% python3 -q
>>> import numpy as np
>>> np.set_printoptions(precision=2, suppress=True, linewidth=160)
>>> def rd(a):
...     return np.round(a, 2) + 0
... 
>>> mat = np.load("mat.npy")
>>> mat
array([[ 3,  6,  3,  6,  3,  6],
       [ 9,  4,  9,  4,  9,  4],
       [-9,  1, -9,  1, -9,  1],
       [ 3,  6,  3,  6,  3,  6],
       [ 9,  4,  9,  4,  9,  4],
       [-9,  1, -9,  1, -9,  1]])
>>> # looks like rank 2
>>> def softmax(z):
...     e = np.exp(z - z.max(axis=-1, keepdims=True))
...     return e / e.sum(axis=-1, keepdims=True)
... 
>>> rd(softmax(mat[1] + 3))
array([0.33, 0.  , 0.33, 0.  , 0.33, 0.  ])
>>> rd(softmax(mat).sum(axis=1))
array([1., 1., 1., 1., 1., 1.])
>>> rd(softmax(10 * mat[1]))
array([0.33, 0.  , 0.33, 0.  , 0.33, 0.  ])
>>> rd(softmax(mat[1]))
array([0.33, 0.  , 0.33, 0.  , 0.33, 0.  ])
>>> att = mat @ mat.T / np.sqrt(6)
>>> softmax(att)[1] @ mat
array([9., 4., 9., 4., 9., 4.])
>>> E = np.load("arr.npy")
>>> E
array([[ 0,  3, -1, -5,  2,  3,  2, -5],
       [-3,  0,  1, -3, -4,  1,  0,  1],
       [ 1, -1,  0, -2, -1, -1,  2,  1],
       [ 5,  3,  2,  0,  1,  3,  5,  3],
       [-2,  4,  1, -1,  0, -2,  6, -2],
       [-3, -1,  1, -3,  2,  0,  1, -1],
       [-2,  0, -2, -5, -6, -1,  0,  3],
       [ 5, -1, -1, -3,  2,  1, -3,  0]])
>>> # skew-symmetric
>>> rd(np.linalg.norm(E))
np.float64(20.74)
>>> rd(np.linalg.svd(E, compute_uv=False))
array([11.15, 11.15,  8.61,  8.61,  3.85,  3.85,  1.33,  1.33])
>>> np.unravel_index(np.abs(E).argmax(), E.shape)
(np.int64(4), np.int64(6))
>>> E.sum(axis=0)
array([  1,   7,   1, -22,  -4,   4,  13,   0])
>>> np.diff(E, axis=0)
array([[-3, -3,  2,  2, -6, -2, -2,  6],
       [ 4, -1, -1,  1,  3, -2,  2,  0],
       [ 4,  4,  2,  2,  2,  4,  3,  2],
       [-7,  1, -1, -1, -1, -5,  1, -5],
       [-1, -5,  0, -2,  2,  2, -5,  1],
       [ 1,  1, -3, -2, -8, -1, -1,  4],
       [ 7, -1,  1,  2,  8,  2, -3, -3]])
>>> np.zeros(8, 8)
Traceback (most recent call last):
  File "<python-input-21>", line 1, in <module>
    np.zeros(8, 8)
    ~~~~~~~~^^^^^^
TypeError: Cannot interpret '8' as a data type
>>> np.count_nonzero(E)
np.int64(54)
>>> E.shape
(8, 8)
>>> E - E[0]
array([[ 0,  0,  0,  0,  0,  0,  0,  0],
       [-3, -3,  2,  2, -6, -2, -2,  6],
       [ 1, -4,  1,  3, -3, -4,  0,  6],
       [ 5,  0,  3,  5, -1,  0,  3,  8],
       [-2,  1,  2,  4, -2, -5,  4,  3],
       [-3, -4,  2,  2,  0, -3, -1,  4],
       [-2, -3, -1,  0, -8, -4, -2,  8],
       [ 5, -4,  0,  2,  0, -2, -5,  5]])
>>> E.sum(axis=1)
array([ -1,  -7,  -1,  22,   4,  -4, -13,   0])
>>> np.linalg.rank(E)
Traceback (most recent call last):
  File "<python-input-26>", line 1, in <module>
    np.linalg.rank(E)
    ^^^^^^^^^^^^^^
AttributeError: module 'numpy.linalg' has no attribute 'rank'
>>> np.linalg.matrix_rank(E)
np.int64(8)
